$ python -q
>>> import numpy as np
>>> np.set_printoptions(precision=3, suppress=True, linewidth=100)
>>> def tidy(a):
...     return np.round(a, 3) + 0
... 
>>> arr = np.loadtxt("run8.csv", delimiter=",")
>>> arr
array([[ 0.698,  0.688,  2.069,  1.388],
       [-1.715, -1.72 , -5.253, -3.534],
       [ 0.399,  0.464,  1.398,  0.885],
       [ 0.146,  0.094,  0.366,  0.245],
       [-0.089, -0.112, -0.192, -0.103],
       [ 1.335,  1.414,  4.201,  2.703],
       [ 0.055,  0.102,  0.23 ,  0.129],
       [ 1.018,  1.066,  3.054,  2.114],
       [-0.443, -0.546, -1.486, -1.039],
       [ 2.334,  2.367,  7.18 ,  4.77 ],
       [ 0.745,  0.819,  2.346,  1.575],
       [-0.899, -0.851, -2.801, -1.836],
       [ 0.237,  0.137,  0.471,  0.326],
       [-0.904, -0.959, -3.031, -1.927],
       [-1.006, -0.942, -2.883, -1.835],
       [ 0.106,  0.215,  0.335,  0.217],
       [ 0.169,  0.055,  0.395,  0.25 ],
       [ 0.178,  0.125,  0.464,  0.292],
       [ 1.05 ,  1.104,  3.169,  2.13 ],
       [-1.453, -1.427, -4.403, -2.964],
       [ 0.025,  0.065,  0.214,  0.062],
       [ 0.342,  0.253,  0.942,  0.622]])
>>> Xc = arr - arr.mean(axis=0)
>>> left, sigma, vt = np.linalg.svd(Xc, full_matrices=False)
>>> print(np.abs(vt[0]).argmax())
2
>>> tidy(sigma ** 2 / (sigma ** 2).sum())
array([1., 0., 0., 0.])
>>> tidy(np.abs(vt[-1]))
array([0.722, 0.461, 0.047, 0.513])
>>> print(tidy((sigma ** 2).sum() ** 2 / (sigma ** 4).sum()))
1.001
>>> tidy(np.abs(np.linalg.svd(arr)[2][-1]))
array([0.726, 0.436, 0.027, 0.532])
>>> np.linalg.matrix_rank(arr, rtol=0.1)
np.int64(1)
>>> np.linalg.cond(arr) > 100
np.True_
>>> round(np.log10(np.linalg.cond(arr)))
2
>>> X = np.load("block16.npy")
>>> X
array([[12, 12,  2,  6,  6, 12],
       [12, 22, 11, 13, 10, 26],
       [ 2, 11, 14,  4,  3, 16],
       [ 6, 13,  4, 13,  6, 15],
       [ 6, 10,  3,  6,  6, 11],
       [12, 26, 16, 15, 11, 32]])
>>> # null space of dimension 1
>>> C2 = X.T @ X
>>> np.diag(C2)
array([ 508, 1694,  602,  651,  338, 2446])
>>> tidy(np.linalg.eigvalsh(C2)[::-1])
array([6031.748,  164.119,   39.822,    3.108,    0.204,    0.   ])
>>> C2
array([[ 508,  880,  418,  530,  402, 1028],
       [ 880, 1694,  918, 1021,  749, 2029],
       [ 418,  918,  602,  521,  382, 1139],
       [ 530, 1021,  521,  651,  457, 1215],
       [ 402,  749,  382,  457,  338,  888],
       [1028, 2029, 1139, 1215,  888, 2446]])
>>> np.linalg.cond(X) > 100
np.True_
>>> tidy(np.linalg.norm(X, 2) / np.linalg.norm(X))
np.float64(0.983)
>>> left, sigma, vt = np.linalg.svd(X)
>>> evecs = vt[:(sigma > 1e-8).sum()]
>>> rng = np.random.default_rng(167)
>>> x0 = X[3] + 4 * X[1] + rng.integers(2) * np.eye(6)[2]
>>> x0
array([ 54., 101.,  49.,  65.,  46., 119.])
>>> np.linalg.matrix_rank(np.vstack([X, x0]))
np.int64(6)
>>> tidy(np.diag(evecs.T @ evecs))
array([0.976, 0.372, 0.993, 0.999, 0.98 , 0.68 ])
>>> tidy(evecs.T @ evecs)
array([[ 0.976,  0.123,  0.013, -0.004, -0.022, -0.088],
       [ 0.123,  0.372, -0.067,  0.022,  0.112,  0.448],
       [ 0.013, -0.067,  0.993,  0.002,  0.012,  0.048],
       [-0.004,  0.022,  0.002,  0.999, -0.004, -0.016],
       [-0.022,  0.112,  0.012, -0.004,  0.98 , -0.08 ],
       [-0.088,  0.448,  0.048, -0.016, -0.08 ,  0.68 ]])
>>> np.allclose(evecs.T @ evecs @ x0, x0)
False
>>> O, evecs = np.linalg.qr(arr[:, :2])[0], np.linalg.qr(arr[:, 2:])[0]
>>> sigma = np.linalg.svd(O.T @ evecs, compute_uv=False)
>>> (sigma > 0.9).sum()
np.int64(1)
>>> tidy(np.degrees(np.arccos(sigma.clip(0, 1))))
array([ 1.536, 89.205])
>>> tidy(np.linalg.norm(O @ O.T - evecs @ evecs.T, 2))
np.float64(1.0)
>>> tidy(sigma)
array([1.   , 0.014])
>>> data = np.loadtxt("dump.csv", delimiter=",")
>>> data
array([[ 1.,  4., -1., -1.],
       [ 2.,  3., -1., -1.],
       [ 4.,  8., -2., -3.],
       [ 4.,  8.,  0., -5.]])
>>> C2 = data.T @ data
>>> np.linalg.matrix_rank(C2)
np.int64(4)
>>> np.diag(C2)
array([ 37., 153.,   6.,  36.])
>>> O = data.astype(float).copy()
>>> for j in range(4):
...     O[:, j] -= O[:, :j] @ (O[:, :j].T @ O[:, j])
...     O[:, j] /= np.linalg.norm(O[:, j])
... 
>>> print(tidy(O.T @ O))
[[1. 0. 0. 0.]
 [0. 1. 0. 0.]
 [0. 0. 1. 0.]
 [0. 0. 0. 1.]]
>>> tidy(O.T @ data)
array([[ 6.083, 12.166, -1.808, -5.754],
       [ 0.   ,  2.236, -0.447, -0.447],
       [ 0.   ,  0.   ,  1.591, -1.638],
       [ 0.   ,  0.   ,  0.   ,  0.092]])
>>> tidy(O)
array([[ 0.164,  0.894, -0.19 ,  0.37 ],
       [ 0.329, -0.447, -0.381,  0.74 ],
       [ 0.658,  0.   , -0.51 , -0.555],
       [ 0.658,  0.   ,  0.748,  0.092]])
>>> left, sigma, vt = np.linalg.svd(data)
>>> np.argmax(sigma[:-1] / (sigma[1:] + 1e-6)) + 1
np.int64(3)
>>> out = left[:, :3] @ np.diag(sigma[:3]) @ vt[:3]
>>> print(tidy(np.linalg.norm(data - out) / np.linalg.norm(data)))
0.004
>>> tidy(np.linalg.norm(data - out, 2)), tidy(sigma[3])
(np.float64(0.059), np.float64(0.059))
>>> np.linalg.matrix_rank(out)
np.int64(3)
>>> out = np.linalg.invert(data)
Traceback (most recent call last):
  File "<python-input-55>", line 1, in <module>
    out = np.linalg.invert(data)
          ^^^^^^^^^^^^^^^^
AttributeError: module 'numpy.linalg' has no attribute 'invert'
>>> out = np.linalg.inv(data)
>>> tidy(np.linalg.slogdet(data)[0])
np.float64(-1.0)
>>> print(out)
[[ 1.   4.  -2.5  0.5]
 [ 2.   3.  -2.5  0.5]
 [ 4.   8.  -6.5  1.5]
 [ 4.   8.  -6.   1. ]]
>>> A = np.loadtxt("sample10.csv", delimiter=",")
>>> tidy(A)
array([[-1.27 , -1.135, -3.186,  3.   ,  3.679],
       [-0.903, -0.952, -3.173,  3.   ,  3.876],
       [-3.1  , -2.05 , -2.966,  3.   ,  2.984],
       [-4.255, -2.628, -2.141,  3.   ,  3.232],
       [-2.074, -1.537, -2.147,  3.   ,  4.316],
       [-5.523, -3.262, -2.703,  3.   ,  2.036],
       [-0.2  , -0.6  , -2.19 ,  3.   ,  5.21 ],
       [-1.576, -1.288, -4.143,  3.   ,  2.569],
       [-2.47 , -1.735, -3.374,  3.   ,  2.891],
       [-4.306, -2.653, -3.857,  3.   ,  1.49 ],
       [ 0.869, -0.065, -2.299,  3.   ,  5.635],
       [-6.221, -3.61 , -2.629,  3.   ,  1.761],
       [-3.007, -2.004, -2.923,  3.   ,  3.073],
       [-6.199, -3.6  , -3.622,  3.   ,  0.778],
       [-0.822, -0.911, -2.741,  3.   ,  4.348],
       [-3.965, -2.482, -1.839,  3.   ,  3.679],
       [-4.732, -2.866, -1.579,  3.   ,  3.555],
       [-1.879, -1.44 , -3.688,  3.   ,  2.872],
       [-0.687, -0.844, -3.645,  3.   ,  3.511],
       [-3.396, -2.198, -2.551,  3.   ,  3.251],
       [-2.322, -1.661, -2.833,  3.   ,  3.506],
       [-3.963, -2.481, -2.412,  3.   ,  3.107],
       [-0.785, -0.892, -4.765,  3.   ,  2.342],
       [-4.725, -2.863, -3.778,  3.   ,  1.359],
       [-4.468, -2.734, -2.252,  3.   ,  3.013],
       [-1.687, -1.343, -4.676,  3.   ,  1.98 ],
       [-2.475, -1.737, -4.972,  3.   ,  1.291],
       [-2.661, -1.83 , -2.516,  3.   ,  3.654],
       [-3.368, -2.184, -2.099,  3.   ,  3.717],
       [-7.039, -4.019, -1.201,  3.   ,  2.78 ]])
>>> left, sigma, vt = np.linalg.svd(A)
>>> print(np.argmax(sigma[:-1] / (sigma[1:] + 1e-6)) + 1)
3
>>> out = left[:, :3] @ np.diag(sigma[:3]) @ vt[:3]
>>> np.linalg.matrix_rank(out)
np.int64(3)
>>> tidy(np.abs(A - out).max())
np.float64(0.0)
>>> feats = np.loadtxt("test12.csv", delimiter=",")
>>> tidy(feats)
array([[-3.222, -3.67 ,  1.072],
       [-3.193, -1.175,  3.664],
       [-3.305, -1.591,  3.397],
       [-2.385,  0.645,  4.347],
       [ 2.857,  4.103, -0.052],
       [ 2.875,  4.089, -0.095],
       [ 3.34 ,  1.748, -3.285],
       [ 2.102, -1.106, -4.4  ],
       [-3.291, -1.531,  3.439],
       [-1.547,  1.881,  4.367],
       [-3.298, -1.56 ,  3.419],
       [-2.214,  0.93 ,  4.386],
       [ 2.337,  4.313,  0.969],
       [-1.971,  1.303,  4.407],
       [-3.42 , -2.971,  2.115],
       [-0.872,  2.654,  4.147],
       [ 1.425, -2.034, -4.34 ],
       [ 2.956,  4.022, -0.29 ],
       [-2.086, -4.331, -1.375],
       [ 3.413,  3.032, -2.04 ],
       [-3.423, -2.302,  2.826],
       [-3.213, -3.688,  1.039]])
>>> left, sigma, vt = np.linalg.svd(feats)
>>> evecs = vt[:(sigma > 1e-8).sum()]
>>> x0 = feats[10] + 3 * feats[14] + rng.integers(2) * np.eye(3)[0]
>>> tidy(x0)
array([-13.559, -10.474,   9.764])
>>> tidy(np.linalg.norm(x0 - evecs.T @ evecs @ x0))
np.float64(0.0)
>>> tidy(evecs.T @ evecs)
array([[ 0.473,  0.363, -0.343],
       [ 0.363,  0.75 ,  0.236],
       [-0.343,  0.236,  0.777]])
>>> np.linalg.matrix_rank(np.vstack([feats, x0]))
np.int64(2)
>>> left, sigma, vt = np.linalg.svd(feats)
>>> np.argmax(sigma[:-1] / (sigma[1:] + 1e-6)) + 1
np.int64(2)
>>> out = left[:, :2] @ np.diag(sigma[:2]) @ vt[:2]
>>> np.linalg.matrix_rank(feats, rtol=0.05)
np.int64(2)
>>> print(tidy(np.linalg.norm(feats - out) / np.linalg.norm(feats)))
0.0
>>> np.linalg.matrix_rank(data, rtol=0.1)
np.int64(2)
>>> round(np.log10(np.linalg.cond(data)))
2
>>> [round(float(x), 3) for x in np.linalg.svd(data, compute_uv=False)[:3]]
[15.027, 2.284, 0.981]
>>> np.linalg.cond(data) > 100
np.True_
>>> tidy(np.linalg.norm(data, 2) / np.linalg.norm(data))
np.float64(0.987)
>>> np.argsort(-np.linalg.norm(data, axis=0).round(6), kind="stable")[:3]
array([1, 0, 3])
>>> C2 = np.cov(feats, rowvar=False)
>>> tidy(np.median(feats, axis=0))
array([-2.028, -0.231,  1.593])
>>> np.argwhere(np.triu(np.abs(np.corrcoef(feats.T)) > 0.8, 1))
array([], shape=(0, 2), dtype=int64)
>>> tidy(np.polyfit(feats[:, 2], feats[:, 0], 1))
array([-0.66 ,  0.098])
>>> K = np.load("x.npy")
>>> K
array([[ 2.181, -1.274, 11.584, -5.396,  4.07 ],
       [-4.204, -5.588, -4.888, -2.101,  1.575],
       [-4.998, -4.603, -2.015, -0.765,  1.172],
       [ 3.079,  0.898, 11.345, -7.773,  4.572],
       [ 0.508, -0.323, 13.616, -4.457,  7.189],
       [-4.913, -4.153, -2.332,  0.191,  2.636],
       [ 2.301, -1.123, 11.25 , -7.244,  5.756],
       [ 5.471, -4.424, -4.409,  0.801,  4.095],
       [ 1.442,  1.365, 12.223, -6.598,  6.584],
       [-5.067, -6.404, -3.785, -1.061,  1.317],
       [ 3.765, -3.762, -4.562, -1.199,  2.268]])
>>> x0 = np.array([3, 7, 5, 4])
>>> a = np.maximum(data @ x0, 0)
>>> np.maximum(data @ x0, 0) - np.maximum(-data @ x0, 0)
array([22., 18., 46., 48.])
>>> print(np.flatnonzero(a > 1e-9))
[0 1 2 3]
>>> np.maximum(data @ (3 * x0), 0)
array([ 66.,  54., 138., 144.])
>>> print(tidy(np.tanh(data @ x0)))
[1. 1. 1. 1.]
>>> data.T @ a
array([ 434.,  894., -132., -418.])
>>> O, evecs = np.linalg.qr(K[:, :2])[0], np.linalg.qr(K[:, 2:])[0]
>>> sigma = np.linalg.svd(O.T @ evecs, compute_uv=False)
>>> tidy(np.degrees(np.arccos(sigma.clip(0, 1))))
array([21.187, 67.373])
>>> tidy(np.linalg.norm(O @ O.T - evecs @ evecs.T, 2))
np.float64(1.0)
>>> C2 = np.cov(K, rowvar=False)
>>> C2.shape
(5, 5)
>>> np.argsort(-K.std(axis=0).round(6), kind="stable")
array([2, 0, 3, 1, 4])
>>> tidy(np.linalg.eigvalsh(C2)[::-1])
array([89.215, 12.978,  2.058,  0.743,  0.471])
>>> np.median(K, axis=0)
array([ 1.442, -3.762, -2.015, -2.101,  4.07 ])
>>> tidy(np.corrcoef(K[:, 4], K[:, 3])[0, 1])
np.float64(-0.684)
>>> idx = K[:, 3] > np.median(K[:, 3])
>>> f = K[idx].mean(axis=0) - K[~idx].mean(axis=0)
>>> tidy(f)
array([ -2.033,  -3.662, -12.609,   5.188,  -2.66 ])
>>> print(((K - K.mean(axis=0)) @ f > 0).astype(int))
[0 1 1 0 0 1 0 1 0 1 1]
>>> M = np.load("case12.npy")
>>> M
array([[  5.139,   5.461,  -3.131,  -2.838],
       [ 29.571,  30.006, -17.996, -18.442],
       [-45.058, -45.437,  26.865,  27.471],
       [ -0.161,  -0.06 ,  -0.229,   0.354]])
>>> O, evecs = np.linalg.qr(M[:, :3])[0], np.linalg.qr(M[:, 3:])[0]
>>> sigma = np.linalg.svd(O.T @ evecs, compute_uv=False)
>>> tidy(np.degrees(np.arccos(sigma.clip(0, 1))))
array([0.82])
>>> tidy(np.linalg.norm(O @ O.T - evecs @ evecs.T, 2))
np.float64(1.0)
>>> f = np.array([1, 0, 1, 0])
>>> out = M + np.outer(f, np.eye(4)[2])
>>> np.linalg.matrix_rank(np.linalg.inv(out) - np.linalg.inv(M), tol=1e-8)
np.int64(1)
>>> out = np.array([[-3, 9], [-2, -4]])
>>> W0 = np.tile(out, (2, 2))
>>> W0
array([[-3,  9, -3,  9],
       [-2, -4, -2, -4],
       [-3,  9, -3,  9],
       [-2, -4, -2, -4]])
>>> # column 2 repeats column 0
>>> print(np.abs(np.diag(np.linalg.qr(W0)[1])) > 1e-9)
[ True  True False False]
>>> np.allclose(W0[:-1].T @ np.linalg.lstsq(W0[:-1].T, W0[-1])[0], W0[-1])
True
>>> print(np.unique(W0.round(6), axis=0).shape)
(2, 4)
>>> out = np.array([[2, 0, -4], [4, 4, 1]])
>>> W2 = np.kron(out, W0)
>>> tidy(np.linalg.norm(W2, 2)), tidy(np.linalg.norm(out, 2) * np.linalg.norm(W0, 2))
(np.float64(117.485), np.float64(117.485))
>>> print(W2.shape)
(8, 12)
>>> left, sigma, vt = np.linalg.svd(W0)
>>> tidy(sigma)
array([20.109,  5.967,  0.   ,  0.   ])
>>> out = left[:, :2] @ np.diag(sigma[:2]) @ vt[:2]
>>> tidy(np.linalg.norm(W0 - out, 2)), tidy(sigma[2])
(np.float64(0.0), np.float64(0.0))
>>> print(tidy(np.linalg.norm(W0 - out) / np.linalg.norm(W0)))
0.0
